% python3 -q
>>> import numpy as np
>>> import numpy.linalg as la
>>> np.set_printoptions(suppress=True, linewidth=120)
>>> rd = lambda a: np.round(a, 3) + 0
>>> mat = np.load("a.npy")
>>> mat
array([[ 3, -1,  3, -1,  1, -2,  2],
       [ 0,  2,  3,  2, -1,  2, -2],
       [ 0,  0, -2, -3, -1, -1,  0],
       [ 0,  0,  0,  1, -2,  3,  2],
       [ 0,  0,  0,  0,  2,  2,  0],
       [ 0,  0,  0,  0,  0,  2,  3],
       [ 0,  0,  0,  0,  0,  0, -1]])
>>> A2 = mat[0, 0] * mat[1:] - np.outer(mat[1:, 0], mat[0])
>>> A2
array([[ 0,  6,  9,  6, -3,  6, -6],
       [ 0,  0, -6, -9, -3, -3,  0],
       [ 0,  0,  0,  3, -6,  9,  6],
       [ 0,  0,  0,  0,  6,  6,  0],
       [ 0,  0,  0,  0,  0,  6,  9],
       [ 0,  0,  0,  0,  0,  0, -3]])
>>> np.flatnonzero(~A2.round(6).any(axis=1))
array([], dtype=int64)
>>> mat[:, 0] / mat[0, 0]
array([1., 0., 0., 0., 0., 0., 0.])
>>> la.matrix_rank(A2), la.matrix_rank(mat)
(np.int64(6), np.int64(7))
>>> J = np.load("block17.npy")
>>> J
array([[ 11,  -2,   0,   2,  -2,   0,   1,   0,  -2],
       [ -1,  11,   0,   0,   1,   1,   2,   2,  -2],
       [  1,   0,  32,  -1,  -1,   0,  -1,   0,   0],
       [ -1,  -2,   0,  -1,   1,   0,   1,   0,   1],
       [ -1,   2,   1,   1,  11,   1,   1,  -2,  -1],
       [  2,   1,   2,   2,   2, -10,  -2,  -2,  -2],
       [  0,   0,  -1,   0,   1,   0,  22,  -2,  -1],
       [  0,   1,  -2,   2,  -1,   1,  -1, -11,   2],
       [  1,   1,  -2,  -2,   0,  -2,   2,   1,  -9]])
>>> O, V = la.qr(J[:, :5])[0], la.qr(J[:, 5:])[0]
>>> s = la.svd(O.T @ V, compute_uv=False)
>>> rd(la.norm(O @ O.T - V @ V.T, 2))
np.float64(1.0)
>>> (s > 0.9).sum()
np.int64(1)
>>> rd(np.degrees(np.arccos(s.clip(0, 1))))
array([13.884, 64.72 , 81.624, 85.012])
>>> rd(s)
array([0.971, 0.427, 0.146, 0.087])
>>> rd(la.norm(J, axis=0))
array([11.402, 11.662, 32.218,  4.359, 11.576, 10.344, 22.383, 11.747, 10.   ])
>>> rd(la.norm(J, axis=1))
array([11.747, 11.662, 32.062,  3.   , 11.619, 11.358, 22.159, 11.705, 10.   ])
>>> rd(la.norm(J) ** 2 / la.norm(J, 2) ** 2)
np.float64(2.198)
>>> rd(la.norm(J[8], 1)), rd(la.norm(J[8], np.inf))
(np.float64(20.0), np.float64(9.0))
